$ ipython --no-banner

In [1]: import numpy as np

In [2]: np.set_printoptions(suppress=True, linewidth=140)

In [3]: def tidy(a):
   ...:     return np.round(a, 1) + 0
   ...: 

In [4]: data = np.load("test5.npy")

In [5]: data
Out[5]: 
array([[-2,  0,  0],
       [ 0, -5,  1],
       [ 0,  2,  0]])

In [6]: ev, V = np.linalg.eig(data)

In [7]: tidy(np.prod(ev))
Out[7]: np.float64(4.0)

In [8]: tidy(np.sort(np.linalg.eigvals(data @ data)))
Out[8]: array([ 0.1,  4. , 28.9])

In [9]: tidy(np.sort(np.linalg.eigvals(np.linalg.inv(data))))
Out[9]: array([-0.5, -0.2,  2.7])

In [10]: tidy(np.sort(np.linalg.eigvals(data).real))
Out[10]: array([-5.4, -2. ,  0.4])

In [11]: np.flatnonzero(np.linalg.matrix_power((data != 0) + (data.T != 0) + np.eye(3), 3)[1])
Out[11]: array([1, 2])

In [12]: (np.linalg.matrix_power((data != 0) + (data.T != 0) + np.eye(3), 3) > 0).astype(int)
Out[12]: 
array([[1, 0, 0],
       [0, 1, 1],
       [0, 1, 1]])

In [13]: out = data / np.sqrt((data ** 2).mean(axis=1, keepdims=True))

In [14]: tidy(out[2])
Out[14]: array([0. , 1.7, 0. ])

In [15]: tidy(data - data.mean(axis=1, keepdims=True))
Out[15]: 
array([[-1.3,  0.7,  0.7],
       [ 1.3, -3.7,  2.3],
       [-0.7,  1.3, -0.7]])

In [16]: tidy(np.linalg.norm(out, axis=1))
Out[16]: array([1.7, 1.7, 1.7])

In [17]: def softmax(z):
    ...:     e = np.exp(z - z.max(axis=-1, keepdims=True))
    ...:     return e / e.sum(axis=-1, keepdims=True)
    ...: 

In [18]: tidy(softmax(data).sum(axis=1))
Out[18]: array([1., 1., 1.])

In [19]: tidy(softmax(data[0] + 2))
Out[19]: array([0.1, 0.5, 0.5])

In [20]: tidy(softmax(10 * data[0]))
Out[20]: array([0. , 0.5, 0.5])

In [21]: S = data @ data.T / np.sqrt(3)

In [22]: tidy(softmax(S + np.triu(np.full(S.shape, -np.inf), 1)))
Out[22]: 
array([[1. , 0. , 0. ],
       [0. , 1. , 0. ],
       [0.1, 0. , 0.9]])

In [23]: tidy(softmax(S))
Out[23]: 
array([[0.8, 0.1, 0.1],
       [0. , 1. , 0. ],
       [0.1, 0. , 0.9]])

In [24]: tidy(softmax(S)[0] @ data)
Out[24]: array([-1.7, -0.2,  0.1])

In [25]: s = 5 * 0.5 ** np.arange(3)

In [26]: rng = np.random.default_rng(7071)

In [27]: M = rng.normal(size=(21, 3)) * rng.permutation(s)

In [28]: tidy(M)
Out[28]: 
array([[ -1.2,   0.5,   5.3],
       [ -0.8,  -1.7,  -2.7],
       [  1.7,  -0.6,   2.7],
       [ -3.4,   0.5,  -4.1],
       [  0.6,   0.8,   2.9],
       [ -5.5,   2. ,  -7.2],
       [  2.3,   1.1,  -8.5],
       [  1.9,   0.3,   4.3],
       [  1.6,   0. ,   8.4],
       [ -0.9,  -1.2,   6.6],
       [  3.3,  -0.2, -12.3],
       [ -2.2,   0.2,   4.5],
       [  2.7,  -1.7,   1. ],
       [ -3. ,   2. ,  -0.6],
       [ -1.2,  -0.6,  -8.5],
       [  2.2,  -1. ,  -4.3],
       [ -2.3,  -1.4,  -3.2],
       [ -2.1,   1.2,   1.8],
       [ -1.4,   0.7,   1.3],
       [  2.3,  -0.7,  -3.5],
       [ -2.4,   1. ,   0.4]])

In [29]: out = M / np.linalg.norm(M, axis=1, keepdims=True)

In [30]: gram = out @ out.T

In [31]: tidy(np.linalg.norm(out, axis=1))
Out[31]: array([1., 1., 1., 1., 1., 1., 1., 1., 1., 1., 1., 1., 1., 1., 1., 1., 1., 1., 1., 1., 1.])

In [32]: tidy(np.degrees(np.arccos(np.clip(gram[4, 7], -1, 1))))
Out[32]: np.float64(16.1)

In [33]: (gram - 2 * np.eye(21)).round(6).argmax(axis=1)
Out[33]: array([11, 16,  7,  5,  8,  3, 10,  8,  7,  0,  6,  0,  2, 20, 10, 19,  1, 18, 17, 15, 13])

In [34]: np.argwhere(np.triu(np.abs(gram) > 0.95, 1))
Out[34]: 
array([[ 0,  6],
       [ 0,  9],
       [ 0, 10],
       [ 0, 11],
       [ 0, 15],
       [ 1,  4],
       [ 2,  3],
       [ 2,  5],
       [ 2,  7],
       [ 3,  5],
       [ 3,  7],
       [ 4,  7],
       [ 4,  8],
       [ 4, 14],
       [ 6,  9],
       [ 6, 10],
       [ 6, 11],
       [ 7,  8],
       [ 7, 14],
       [ 8, 14],
       [ 9, 10],
       [10, 11],
       [10, 15],
       [11, 15],
       [11, 19],
       [12, 13],
       [15, 19],
       [17, 18],
       [18, 19]])
